$ ipython --no-banner

In [1]: import numpy as np

In [2]: import numpy.linalg as la

In [3]: np.set_printoptions(suppress=True, linewidth=160)

In [4]: def tidy(a):
   ...:     return np.round(a, 3) + 0
   ...: 

In [5]: J = np.loadtxt("w.csv", delimiter=",")

In [6]: J
Out[6]: 
array([[5., 5., 5., 2., 3., 2., 4., 5., 4., 0.],
       [4., 2., 1., 5., 1., 1., 5., 3., 3., 0.],
       [3., 4., 2., 4., 0., 0., 4., 1., 2., 0.],
       [2., 4., 0., 4., 5., 5., 3., 2., 3., 0.],
       [0., 5., 5., 1., 4., 2., 4., 5., 4., 0.],
       [3., 4., 1., 1., 2., 1., 0., 5., 4., 0.],
       [1., 1., 3., 2., 3., 1., 3., 4., 2., 0.],
       [0., 0., 5., 5., 5., 3., 1., 0., 5., 0.],
       [5., 1., 0., 3., 4., 4., 0., 1., 3., 0.],
       [0., 0., 0., 0., 0., 0., 0., 0., 0., 0.]])

In [7]: rk = la.matrix_rank(J)

In [8]: rk
Out[8]: np.int64(9)

In [9]: ns = la.svd(J)[2][rk:].T

In [10]: [int(la.matrix_rank(J[:, :j + 1])) for j in range(10)]
Out[10]: [1, 2, 3, 4, 5, 6, 7, 8, 9, 9]

In [11]: np.allclose(J @ ns, 0)
Out[11]: True

In [12]: la.matrix_rank(J.T @ J), la.matrix_rank(J @ J.T)
Out[12]: (np.int64(9), np.int64(9))

In [13]: ns[:, 0] / ns[np.abs(ns[:, 0]).round(6).argmax(), 0]
Out[13]: array([0., 0., 0., 0., 0., 0., 0., 0., 0., 1.])

In [14]: x0 = np.array([1, 0, -3, 1, 2, -3, 0, -3, 3, 2])

In [15]: J @ (2 * x0)
Out[15]: array([-22.,  10.,   8.,   8., -30.,  -2., -18.,  12.,  20.,   0.])

In [16]: (J * x0).sum(axis=1)
Out[16]: array([-11.,   5.,   4.,   4., -15.,  -1.,  -9.,   6.,  10.,   0.])

In [17]: J @ np.ones(10)
Out[17]: array([35., 25., 20., 28., 30., 21., 20., 24., 21.,  0.])

In [18]: (J @ x0).argmax()
Out[18]: np.int64(8)

In [19]: np.trace(J)
Out[19]: np.float64(24.0)

In [20]: np.allclose(J @ J.T, J.T @ J)
Out[20]: False

In [21]: J @ J
Out[21]: 
array([[ 94.,  94.,  94., 113.,  99.,  68., 100.,  94., 116.,   0.],
       [ 64.,  65.,  60.,  78.,  87.,  64.,  67.,  70.,  81.,   0.],
       [ 59.,  53.,  40.,  69.,  58.,  45.,  65.,  55.,  59.,   0.],
       [ 67.,  85.,  63.,  75.,  91.,  64.,  71.,  95.,  97.,   0.],
       [ 67.,  70.,  74., 100.,  83.,  55.,  81.,  72.,  97.,   0.],
       [ 59.,  49.,  57.,  74.,  69.,  51.,  52.,  49.,  78.,   0.],
       [ 38.,  51.,  57.,  63.,  65.,  43.,  52.,  49.,  67.,   0.],
       [ 60.,  83.,  41.,  65.,  74.,  59.,  58.,  64.,  74.,   0.],
       [ 62.,  78.,  55.,  49.,  72.,  53.,  51.,  77.,  78.,   0.],
       [  0.,   0.,   0.,   0.,   0.,   0.,   0.,   0.,   0.,   0.]])

In [22]: (J - J.T) / 2
Out[22]: 
array([[ 0. ,  0.5,  1. ,  0. ,  1.5, -0.5,  1.5,  2.5, -0.5,  0. ],
       [-0.5,  0. , -1.5,  0.5, -2. , -1.5,  2. ,  1.5,  1. ,  0. ],
       [-1. ,  1.5,  0. ,  2. , -2.5, -0.5,  0.5, -2. ,  1. ,  0. ],
       [ 0. , -0.5, -2. ,  0. ,  2. ,  2. ,  0.5, -1.5,  0. ,  0. ],
       [-1.5,  2. ,  2.5, -2. ,  0. ,  0. ,  0.5,  0. ,  0. ,  0. ],
       [ 0.5,  1.5,  0.5, -2. ,  0. ,  0. , -0.5,  1. ,  0. ,  0. ],
       [-1.5, -2. , -0.5, -0.5, -0.5,  0.5,  0. ,  1.5,  1. ,  0. ],
       [-2.5, -1.5,  2. ,  1.5,  0. , -1. , -1.5,  0. ,  2. ,  0. ],
       [ 0.5, -1. , -1. ,  0. ,  0. ,  0. , -1. , -2. ,  0. ,  0. ],
       [ 0. ,  0. ,  0. ,  0. ,  0. ,  0. ,  0. ,  0. ,  0. ,  0. ]])

In [23]: tidy(la.norm(J, 2) / la.norm(J))
Out[23]: np.float64(0.873)

In [24]: T = np.stack([J, 4 * J, J[::-1]])

In [25]: (T @ J.T).shape
Out[25]: (3, 10, 10)

In [26]: np.einsum("bij,cij->bc", T, T)
Out[26]: 
array([[  856.,  3424.,   470.],
       [ 3424., 13696.,  1880.],
       [  470.,  1880.,   856.]])

In [27]: la.matrix_rank(T)
Out[27]: array([9, 9, 9])

In [28]: tidy(la.norm(T, axis=(1, 2)))
Out[28]: array([ 29.257, 117.03 ,  29.257])

In [29]: T.sum(axis=0)
Out[29]: 
array([[25., 25., 25., 10., 15., 10., 20., 25., 20.,  0.],
       [25., 11.,  5., 28.,  9.,  9., 25., 16., 18.,  0.],
       [15., 20., 15., 25.,  5.,  3., 21.,  5., 15.,  0.],
       [11., 21.,  3., 22., 28., 26., 18., 14., 17.,  0.],
       [ 3., 29., 26.,  6., 22., 11., 20., 30., 24.,  0.],
       [15., 25., 10.,  6., 14.,  7.,  4., 30., 24.,  0.],
       [ 7.,  9., 15., 14., 20., 10., 18., 22., 13.,  0.],
       [ 3.,  4., 27., 29., 25., 15.,  9.,  1., 27.,  0.],
       [29.,  7.,  1., 20., 21., 21.,  5.,  8., 18.,  0.],
       [ 5.,  5.,  5.,  2.,  3.,  2.,  4.,  5.,  4.,  0.]])

In [30]: M = np.load("case3.npy")

In [31]: M
Out[31]: 
array([[ -4,   0,  -3,   0,   2,  -8,   0,  -5,   1,   9,   8,  -7],
       [  3,   4,   2,  -2,   3,   3,   0,  -5,   0,  -2,  -3,  -2],
       [  0,   0,   0,   0,   0,   0,   0,   0,   0,   0,   0,   0],
       [ -7,  -5,  -8,   3,  -5,  -3,   6,  -1,  13,   4,  -8,  -1],
       [  0,   5,  -2, -10,  14,   6, -10,   3,   3,  -7,   3,   0],
       [  3,   1,   5, -14, -10,  -6,   1, -10,   7,   5,  -2,  -6],
       [ -3,   1,  -5,  -4,   4,   8,  -7,  -1,   2,   0,  -7,   5],
       [ -1,  -1,   1,   0,  -1,   9,   3,  -6,  -5,  -1, -12,   2],
       [  2,  -2,   0,  -5,  -5,  -4,  -3,  -4,   4,   5,  -2,  -2],
       [ -6,  -8,  -8,   7,   0,  -5,   4,   2,   6,   3,   2,   0],
       [  3,  -7,  -9,   2,   1,  -1,  -2,  -3,   5,  -5,   3,  -6],
       [-10,   2,  -7,   3,   7,  11,  -1,   4,   2,   0, -11,  12],
       [ -3,  -3,  -3,   2,  -2,   0,   3,   4,   5,  -1,  -1,   4],
       [  3,  -5,   0,  -5,  -6,   6,   0,  -7,   0,  -2,  -9,  -1],
       [ -4,   4,  -9,  -4,   4,  10, -10,   2,   7,   0,  -7,   4],
       [  7,  -5,   0,  -3,  -1,   2,   0,  -4,  -1,  -9,   0,  -1],
       [ -4,   3,  -1,  -6,  10,   8,  -4,   7,   7,  -8,  -7,   3],
       [ -1,  -7,  -5,   0,  -3,  -9,  -2,  -6,   5,   9,   1,  -6],
       [ -6,   5,  -1,   1,  10,   5,   7,  -6,   4,  -5, -11,   1],
       [  4,   2,  -1,  -4,   4,  -2,  -6,  -4,  -4,   1,  10,  -3],
       [  1,   0,  -7,  -2,   0,  -4,  -5,  -8,  10,   7,  -2,  -9],
       [  8,  -9,  -2,  -7,   3,  12,  -7,  -4,  -2, -11,  -8,  -3],
       [ -7,  -1, -14,   1,   6,   5,  -9,   0,   8,   4,  -4,   0],
       [  5,   2,   5,  -6,  -2,   4,   5,  -8,   3,  -7,  -8,  -3],
       [ -6,  -2,  -5,   6,   2,   8,   1,   1,  -3,   3,  -8,   7],
       [ -2,   2,   1,  -7,   0,   4,   3,   0,   8,  -8,  -8,   4],
       [ -1,  -1,  -2,  -1,  -1,   4,  -5,  -7,  -4,   9,  -9,   1],
       [ -1,  -6,  -2,  -8,   1,   3,  -2,  -8,   3,   2,  -5, -10],
       [  5,  -1,  -4,  -5,   3,   3, -11,  -8,  -7,   4,   6,  -3],
       [ -7,  11,   4, -10,  11,  12,   6,   1,  10, -10, -14,   4],
       [ -1, -12, -10,   5,   9,   1,  -3,   5,   4,  -6,   3,  -2],
       [  4,   5,   1,  -6,  -2,   6,   2,  -5,   8,  -7,  -8,  -4],
       [ -2,  -6,  -6,   1,  -3,   5,  -2,   0,   2,   2,  -5,   4],
       [ -3,   1,  -2,   4,   4,   8,  -2,  -3,  -8,   4,  -7,   3],
       [ -9,   9,  -7,  -6,   3,   2,  -3,   7,  15,   1,   1,   5],
       [ -1,  -5,  -3,  -3,  -7,  -4,   0,   0,   9,   4,  -3,   2],
       [  5,  -3,  -3,   1,   4,   1,  -5,  -1,  -4,  -4,   5,   0],
       [ -4,   3,  -1,  -6,  10,   8,  -4,   7,   7,  -8,  -7,   3],
       [  0,  -2,  -2,   0,  10,   3,  -1,  -3,   3,  -3,  -4,  -8],
       [ -4,   2,   3,  -7,  -7,  -3,   7,  -5,   7,   5,  -6,   1],
       [ -7,   1,  -5,  -1,   3,   3,   1,   7,  10,  -4,  -4,   9],
       [  0,   0,   0,   0,   0,   0,   0,   0,   0,   0,   0,   0],
       [ -5,  -3,  -4,   5,   2,  -6,   1,  -5,   0,  10,  -2,  -3],
       [  2,   2,   1,  -6,   7,  12,  -7,  -8,  -2,   2, -16,  -3],
       [  0,  -1,   1,  -3,   5,   5,  -2,   4,   2,  -5,  -4,  -2],
       [ -3,   0,  -4,  -7,   9,  13,  -9,   3,   4,  -5, -11,   3],
       [ -2,  -4, -10,   3,  11,  -1,  -6,   0,   2,  -3,   5,   1],
       [ -6,  12,  -4,  -8,   5,   2,  -6,   3,  10,   2,   2,   1]])

In [32]: proj = M @ la.solve(M.T @ M, M.T)

In [33]: tidy(np.trace(proj))
Out[33]: np.float64(12.0)
